>>> import numpy as np
>>> from numpy import linalg as LA
>>> np.set_printoptions(precision=3, suppress=True, linewidth=160)
>>> rng = np.random.default_rng(199)
>>> ang = rng.uniform(0, 2 * np.pi, 24)
>>> O, _ = LA.qr(np.array([[-0.9, -1.0], [-1.5, -0.9], [0.9, 0.6], [-0.7, -0.6]]))
>>> X = 20 * np.c_[np.cos(ang), np.sin(ang)] @ O.T
>>> print(X)
[[-10.712  15.497  -6.688  -0.598]
 [ -3.543  17.476  -8.656   2.666]
 [ -0.108 -17.355   9.069  -4.067]
 [  6.579 -17.039   8.032  -1.377]
 [  3.277  16.706  -9.143   5.156]
 [ -8.836 -14.235   8.58   -6.758]
 [ 16.883  -9.385   2.694   4.43 ]
 [ -0.788 -17.259   9.107  -4.31 ]
 [ 18.362   0.795  -2.81    7.369]
 [ 18.408  -4.944   0.178   6.057]
 [-12.328 -11.552   7.635  -7.503]
 [-15.391  -7.955   6.158  -7.867]
 [  9.74  -15.975   7.064   0.107]
 [-11.509 -12.285   7.911  -7.352]
 [-18.623   1.473   1.661  -6.946]
 [ 14.56  -12.589   4.669   2.778]
 [-10.431 -13.145   8.219  -7.13 ]
 [ 17.944   2.558  -3.675   7.615]
 [-13.096 -10.792   7.339  -7.627]
 [ 18.595  -1.001  -1.903   7.044]
 [  5.116 -17.314   8.366  -2.013]
 [ 17.303  -8.533   2.195   4.792]
 [ 12.021 -14.714   6.109   1.292]
 [-18.626   1.53    1.631  -6.934]]
>>> left, sigma, VT = LA.svd(X)
>>> V = VT[:(sigma > 1e-8).sum()]
>>> vec = X[1] + -2 * X[5] + rng.integers(2) * np.eye(4)[3]
>>> print(vec)
[ 14.129  45.947 -25.815  17.183]
>>> print(V.T @ V)
[[ 0.869 -0.104 -0.059  0.316]
 [-0.104  0.767 -0.386  0.137]
 [-0.059 -0.386  0.209 -0.113]
 [ 0.316  0.137 -0.113  0.155]]
>>> print(np.round(LA.norm(vec - V.T @ V @ vec), 3))
0.919
>>> print(LA.matrix_rank(np.vstack([X, vec])))
3
>>> print(np.diag(V.T @ V))
[0.869 0.767 0.209 0.155]
>>> print(X @ LA.pinv(X) @ X)
[[-10.712  15.497  -6.688  -0.598]
 [ -3.543  17.476  -8.656   2.666]
 [ -0.108 -17.355   9.069  -4.067]
 [  6.579 -17.039   8.032  -1.377]
 [  3.277  16.706  -9.143   5.156]
 [ -8.836 -14.235   8.58   -6.758]
 [ 16.883  -9.385   2.694   4.43 ]
 [ -0.788 -17.259   9.107  -4.31 ]
 [ 18.362   0.795  -2.81    7.369]
 [ 18.408  -4.944   0.178   6.057]
 [-12.328 -11.552   7.635  -7.503]
 [-15.391  -7.955   6.158  -7.867]
 [  9.74  -15.975   7.064   0.107]
 [-11.509 -12.285   7.911  -7.352]
 [-18.623   1.473   1.661  -6.946]
 [ 14.56  -12.589   4.669   2.778]
 [-10.431 -13.145   8.219  -7.13 ]
 [ 17.944   2.558  -3.675   7.615]
 [-13.096 -10.792   7.339  -7.627]
 [ 18.595  -1.001  -1.903   7.044]
 [  5.116 -17.314   8.366  -2.013]
 [ 17.303  -8.533   2.195   4.792]
 [ 12.021 -14.714   6.109   1.292]
 [-18.626   1.53    1.631  -6.934]]
>>> try:
...     LA.inv(X)
... except LA.LinAlgError as e:
...     print(repr(e))
... 
LinAlgError('Last 2 dimensions of the array must be square')
>>> print(np.abs(np.diag(LA.qr(X)[1])) > 1e-9)
[ True  True False False]
>>> print(np.unique(X.round(6), axis=0).shape)
(24, 4)
>>> print(round(float(np.trace(LA.pinv(X) @ X)), 3))
2.0
>>> F = np.load("case7.npy")
>>> print(F)
[[ 0  0  0  0  0]
 [ 0  0  0  0  0]
 [ 2  5 -3  1  2]
 [ 2  5 -3  1  2]
 [ 0  0  0  0  0]
 [-3  0 -5  0 -4]
 [-3  0 -5  0 -4]
 [-2  5 -8 -5 -8]
 [ 0  0  0  0  0]
 [ 3  2  0 -5 -5]
 [ 1  2 -5  1 -3]
 [ 0  0  0  0  0]
 [ 4  5  2 -8  1]
 [ 3  0  5 -3  5]
 [-3  0 -5  0 -4]
 [-3  0 -5  0 -4]
 [ 2 -3  3  0 -1]
 [ 3  2  0 -5 -5]
 [ 0  0  0 -3  1]
 [ 5  5  2 -2  7]
 [ 2  5 -3  1  2]
 [-1 -3 -2  0 -5]
 [ 0  0  0  0  0]
 [ 4  5  2 -8  1]]
>>> dist = LA.norm(F[:, None] - F[None], axis=-1)
>>> print((dist + 1e9 * np.eye(24)).round(6).argmin(axis=1))
[ 1  0  3  2  0  6  5  5  0 17  5  0 23 19  5  5  0  9  0 13  2  5  0 12]
>>> print(dist[:5, :5])
[[0.    0.    6.557 6.557 0.   ]
 [0.    0.    6.557 6.557 0.   ]
 [6.557 6.557 0.    0.    6.557]
 [6.557 6.557 0.    0.    6.557]
 [0.    0.    6.557 6.557 0.   ]]
>>> print(LA.norm(F - F.mean(axis=0), axis=1))
[ 2.665  2.665  5.651  5.651  2.665  6.424  6.424 11.311  2.665  6.043  4.985  2.665  8.982  9.166  6.424  6.424  6.469  6.043  3.191 10.24   5.651  6.482
  2.665  8.982]
>>> P = F @ LA.solve(F.T @ F, F.T)
>>> print(np.round(LA.eigvalsh(P), 3) + 0)
[0. 0. 0. 0. 0. 0. 0. 0. 0. 0. 0. 0. 0. 0. 0. 0. 0. 0. 0. 1. 1. 1. 1. 1.]
>>> print(np.allclose(P @ P, P))
True
>>> print(LA.matrix_rank(np.eye(24) - P))
19
>>> print(np.round(P @ F[:, 0], 3) + 0)
[ 0.  0.  2.  2.  0. -3. -3. -2.  0.  3.  1.  0.  4.  3. -3. -3.  2.  3.  0.  5.  2. -1.  0.  4.]
>>> print(round(float(np.trace(P)), 3))
5.0
>>> O, V = LA.qr(F[:, :3])[0], LA.qr(F[:, 3:])[0]
>>> sigma = LA.svd(O.T @ V, compute_uv=False)
>>> print((sigma > 0.9).sum())
1
>>> B = np.c_[F[:, :2] @ np.array([[3, 3], [-2, 3]]), np.array([0, 2, 2, -1, 0, -1, 1, -1, -1, 1, 0, 1, -1, 2, -1, 2, 1, 2, -2, -2, 0, 2, -2, -2])]
>>> print(B)
[[  0   0   0]
 [  0   0   2]
 [ -4  21   2]
 [ -4  21  -1]
 [  0   0   0]
 [ -9  -9  -1]
 [ -9  -9   1]
 [-16   9  -1]
 [  0   0  -1]
 [  5  15   1]
 [ -1   9   0]
 [  0   0   1]
 [  2  27  -1]
 [  9   9   2]
 [ -9  -9  -1]
 [ -9  -9   2]
 [ 12  -3   1]
 [  5  15   2]
 [  0   0  -2]
 [  5  30  -2]
 [ -4  21   0]
 [  3 -12   2]
 [  0   0  -2]
 [  2  27  -2]]
>>> print(LA.matrix_rank(B))
3
>>> print(np.round(LA.norm(B - F @ LA.lstsq(F, B)[0], axis=0), 3) + 0)
[0.    0.    6.036]
>>> print(LA.norm(LA.qr(F)[0].T @ B, axis=0) ** 2 / ((B ** 2).sum(axis=0) + 1e-12))
[1.    1.    0.271]
>>> print(np.round(LA.lstsq(F, B[:, 0])[0], 3) + 0)
[ 3. -2.  0.  0.  0.]
>>> print(LA.matrix_rank(F))
5
>>> print(np.count_nonzero(F))
74
>>> print(np.round(LA.norm(F), 3))
33.823
>>> print(F.sum(axis=0))
[ 16  35 -30 -35 -22]
>>> print(F.shape)
(24, 5)
>>> print(np.diff(F, axis=0))
[[  0   0   0   0   0]
 [  2   5  -3   1   2]
 [  0   0   0   0   0]
 [ -2  -5   3  -1  -2]
 [ -3   0  -5   0  -4]
 [  0   0   0   0   0]
 [  1   5  -3  -5  -4]
 [  2  -5   8   5   8]
 [  3   2   0  -5  -5]
 [ -2   0  -5   6   2]
 [ -1  -2   5  -1   3]
 [  4   5   2  -8   1]
 [ -1  -5   3   5   4]
 [ -6   0 -10   3  -9]
 [  0   0   0   0   0]
 [  5  -3   8   0   3]
 [  1   5  -3  -5  -4]
 [ -3  -2   0   2   6]
 [  5   5   2   1   6]
 [ -3   0  -5   3  -5]
 [ -3  -8   1  -1  -7]
 [  1   3   2   0   5]
 [  4   5   2  -8   1]]
>>> print(np.abs(F).max())
8
>>> print(F - F[0])
[[ 0  0  0  0  0]
 [ 0  0  0  0  0]
 [ 2  5 -3  1  2]
 [ 2  5 -3  1  2]
 [ 0  0  0  0  0]
 [-3  0 -5  0 -4]
 [-3  0 -5  0 -4]
 [-2  5 -8 -5 -8]
 [ 0  0  0  0  0]
 [ 3  2  0 -5 -5]
 [ 1  2 -5  1 -3]
 [ 0  0  0  0  0]
 [ 4  5  2 -8  1]
 [ 3  0  5 -3  5]
 [-3  0 -5  0 -4]
 [-3  0 -5  0 -4]
 [ 2 -3  3  0 -1]
 [ 3  2  0 -5 -5]
 [ 0  0  0 -3  1]
 [ 5  5  2 -2  7]
 [ 2  5 -3  1  2]
 [-1 -3 -2  0 -5]
 [ 0  0  0  0  0]
 [ 4  5  2 -8  1]]
>>> F[:, 5]
Traceback (most recent call last):
  File "<python-input-50>", line 1, in <module>
    F[:, 5]
    ~^^^^^^
IndexError: index 5 is out of bounds for axis 1 with size 5
>>> print(F.mean(axis=0))
[ 0.667  1.458 -1.25  -1.458 -0.917]
>>> print(F.sum(axis=1))
[  0   0   7   7   0 -12 -12 -18   0  -5  -4   0   4  10 -12 -12   1  -5  -2  17   7 -11   0   4]
>>> A = np.load("test19.npy")
>>> print(A)
[[-0.28   0.275  0.368 -0.29  -0.699  0.363  0.08 ]
 [ 0.051 -0.088  0.399 -0.726  0.229 -0.36  -0.348]
 [ 0.765  0.015 -0.344 -0.188 -0.486 -0.142 -0.066]
 [ 0.051  0.123 -0.263 -0.111  0.206  0.664 -0.646]
 [ 0.204  0.881  0.224  0.23   0.172 -0.2   -0.097]
 [-0.535  0.187 -0.546 -0.058 -0.25  -0.457 -0.324]
 [-0.051  0.3   -0.411 -0.534  0.297  0.168  0.58 ]]
>>> assert A == A.T
Traceback (most recent call last):
  File "<python-input-55>", line 1, in <module>
    assert A == A.T
           ^^^^^^^^
ValueError: The truth value of an array with more than one element is ambiguous. Use a.any() or a.all()
>>> print(np.sort(np.abs(LA.eigvals(A))))
[1. 1. 1. 1. 1. 1. 1.]
>>> LA.determinant(A)
Traceback (most recent call last):
  File "<python-input-57>", line 1, in <module>
    LA.determinant(A)
    ^^^^^^^^^^^^^^
AttributeError: module 'numpy.linalg' has no attribute 'determinant'
>>> print(np.round(np.abs(LA.eigvals(A)).max(), 3))
1.0
>>> print(np.allclose(A, A.T))
False
>>> print(round(float(LA.det(A)), 3))
1.0
